% python3 -q
>>> import numpy as np
>>> import numpy.linalg as la
>>> np.set_printoptions(precision=2, suppress=True, linewidth=200)
>>> A = np.loadtxt("block13.csv", delimiter=",")
>>> A
array([[22.,  0.,  0.,  0.,  0.,  0., 66.],
       [ 0.,  0., 18.,  0.,  0.,  0., 38.],
       [ 0.,  0., 24.,  0.,  0.,  0., 37.],
       [ 0.,  0.,  0.,  0.,  0.,  0., 14.],
       [12.,  0.,  0.,  0.,  0.,  0., 56.],
       [ 8.,  0.,  0.,  0.,  0.,  0., 60.],
       [26.,  0.,  0.,  0.,  0.,  0., 62.],
       [19.,  0.,  0.,  0.,  0.,  3., 39.],
       [ 0.,  0.,  0.,  0.,  0.,  0., 14.],
       [12.,  0.,  0.,  0.,  0.,  6., 16.],
       [ 0.,  0.,  9.,  0.,  0.,  0., 44.],
       [24.,  0.,  0.,  0.,  0.,  4., 44.],
       [ 0.,  0.,  6.,  0.,  0.,  0., 49.],
       [ 6.,  0.,  0.,  0.,  0.,  0., 82.],
       [ 0.,  0.,  3.,  0.,  0.,  0., 18.],
       [ 6.,  0.,  0.,  0.,  0.,  0., 42.],
       [16.,  0.,  0.,  0.,  0.,  0., 52.],
       [19.,  0.,  0.,  0.,  0.,  3., 39.],
       [ 6.,  0.,  0.,  0.,  0.,  0., 42.],
       [ 0.,  0., 12.,  0.,  0.,  0., 30.],
       [ 0.,  0.,  0.,  0.,  0.,  0., 41.],
       [ 0.,  0.,  0.,  0.,  0.,  0., 23.],
       [ 0.,  0.,  6.,  0.,  0.,  0., 22.],
       [ 7.,  0.,  0.,  0.,  0.,  0., 51.],
       [ 0.,  0., 12.,  0.,  0.,  0., 30.],
       [ 1.,  0.,  0.,  0.,  0.,  0., 77.],
       [ 0.,  0.,  3.,  0.,  0.,  0., 63.],
       [ 0.,  0.,  0.,  0.,  0.,  0., 28.],
       [ 0.,  0.,  6.,  0.,  0.,  0., 49.],
       [ 0.,  0.,  6.,  0.,  0.,  0., 13.],
       [26.,  0.,  0.,  0.,  0.,  0., 62.],
       [13.,  0.,  0.,  0.,  0.,  0., 65.],
       [ 0.,  0.,  3.,  0.,  0.,  0., 63.],
       [ 0.,  0.,  6.,  0.,  0.,  0., 67.],
       [ 0.,  0., 12.,  0.,  0.,  0., 57.],
       [ 0.,  0.,  0.,  0.,  0.,  0., 32.],
       [ 0.,  0., 15.,  0.,  0.,  0., 25.],
       [ 0.,  0.,  0.,  0.,  0.,  0., 32.],
       [28.,  0.,  0.,  0.,  0.,  7., 40.],
       [ 0.,  0.,  3.,  0.,  0.,  0., 63.],
       [ 0.,  0.,  6.,  0.,  0.,  0., 31.],
       [ 0.,  0., 18.,  0.,  0.,  0., 38.],
       [30.,  0.,  0.,  0.,  0.,  3., 58.],
       [38.,  0.,  0.,  0.,  0.,  9., 50.],
       [ 0.,  0., 15.,  0.,  0.,  0., 52.],
       [ 0.,  0., 18.,  0.,  0.,  0., 38.],
       [ 0.,  0.,  6.,  0.,  0.,  0., 13.],
       [ 0.,  0.,  6.,  0.,  0.,  0., 58.],
       [28.,  0.,  0.,  0.,  0.,  7., 40.],
       [ 1.,  0.,  0.,  0.,  0.,  0., 37.],
       [ 0.,  0., 12.,  0.,  0.,  0., 21.]])
>>> r = la.matrix_rank(A)
>>> r
np.int64(4)
>>> null = la.svd(A)[2][r:].T
>>> [int(la.matrix_rank(np.delete(A, i, axis=0))) for i in range(51)]
[4, 4, 4, 4, 4, 4, 4, 4, 4, 4, 4, 4, 4, 4, 4, 4, 4, 4, 4, 4, 4, 4, 4, 4, 4, 4, 4, 4, 4, 4, 4, 4, 4, 4, 4, 4, 4, 4, 4, 4, 4, 4, 4, 4, 4, 4, 4, 4, 4, 4, 4]
>>> round(float(np.trace(la.pinv(A) @ A)), 2)
4.0
>>> np.abs(np.diag(la.qr(A)[1])) > 1e-9
array([ True, False,  True, False, False,  True,  True])
>>> B = A / np.sqrt((A ** 2).mean(axis=1, keepdims=True))
>>> B[8]
array([0.  , 0.  , 0.  , 0.  , 0.  , 0.  , 2.65])
>>> la.matrix_rank(B) == la.matrix_rank(A)
np.True_
>>> la.matrix_rank(A - A.mean(axis=1, keepdims=True))
np.int64(4)
>>> left, sigma, vt = la.svd(A)
>>> sigma.round(2) + 0
array([335.23,  75.75,  41.55,   9.46,   0.  ,   0.  ,   0.  ])
>>> np.argmax(sigma[:-1] / (sigma[1:] + 1e-6)) + 1
np.int64(4)
>>> B = left[:, :4] @ np.diag(sigma[:4]) @ vt[:4]
>>> la.matrix_rank(B)
np.int64(4)
>>> round(float(la.norm(A - B) / la.norm(A)), 2)
0.0
>>> round(np.abs(A - B).max(), 2)
np.float64(0.0)
>>> la.matrix_rank(A, rtol=0.05)
np.int64(3)
>>> X = np.load("run5.npy")
>>> X
array([[ 1.53, -0.35, -0.94, -0.53,  1.88, -6.29, -1.83,  5.88,  5.18],
       [ 2.04,  4.97, -3.73,  2.76,  3.66,  0.04, -2.59,  1.06,  0.61],
       [ 0.9 ,  3.06, -0.81, -1.29,  3.02, -4.15, -4.22,  1.84,  4.17],
       [ 2.63,  6.44, -5.4 ,  5.03,  4.15,  2.69, -1.89,  0.19, -1.55],
       [ 3.34,  3.4 , -5.82,  6.16,  3.13,  1.08,  0.55,  3.94, -0.95],
       [ 3.47,  3.72, -6.18,  6.65,  3.24,  1.66,  0.7 ,  3.75, -1.42],
       [ 0.63,  1.89,  0.11, -2.47,  2.63, -5.84, -4.37,  2.74,  5.47],
       [ 2.53,  4.91, -4.7 ,  4.24,  3.64,  0.97, -1.57,  1.63, -0.34],
       [ 3.92,  7.52, -8.34,  9.25,  4.51,  6.35,  0.33,  0.4 , -4.84],
       [ 2.41,  2.32, -3.59,  2.99,  2.77, -1.87, -0.96,  4.08,  1.64],
       [ 0.06,  6.51, -0.28, -2.66,  4.17, -2.38, -7.06, -2.45,  3.55],
       [ 2.42,  5.02, -4.52,  3.94,  3.67,  0.86, -1.83,  1.41, -0.19],
       [ 2.91,  1.62, -4.36,  4.27,  2.54, -1.56,  0.28,  5.29,  1.1 ],
       [ 1.87,  0.67, -1.96,  0.83,  2.22, -4.59, -1.49,  5.19,  3.82],
       [ 1.06,  1.92, -0.76, -1.17,  2.64, -4.96, -3.51,  3.15,  4.6 ],
       [ 2.27,  5.29, -4.3 ,  3.57,  3.76,  0.82, -2.23,  0.98, -0.06],
       [ 0.37,  4.38, -0.2 , -2.43,  3.46, -3.88, -5.72, -0.01,  4.34],
       [ 1.51,  0.45, -1.16, -0.33,  2.15, -5.54, -2.14,  5.05,  4.69],
       [ 2.43,  4.96, -4.51,  3.94,  3.65,  0.81, -1.79,  1.47, -0.16]])
>>> t3 = np.stack([X, 2 * X, X[::-1]])
>>> np.einsum("bij,cij->bc", t3, t3)
array([[2067.42, 4134.85,  902.74],
       [4134.85, 8269.69, 1805.48],
       [ 902.74, 1805.48, 2067.42]])
>>> la.matrix_rank(t3.reshape(3, -1))
np.int64(2)
>>> la.matrix_rank(t3)
array([3, 3, 3])
>>> (t3 @ X.T).shape
(3, 19, 19)
>>> la.norm(t3, axis=(1, 2))
array([45.47, 90.94, 45.47])
>>> t3.shape
(3, 19, 9)
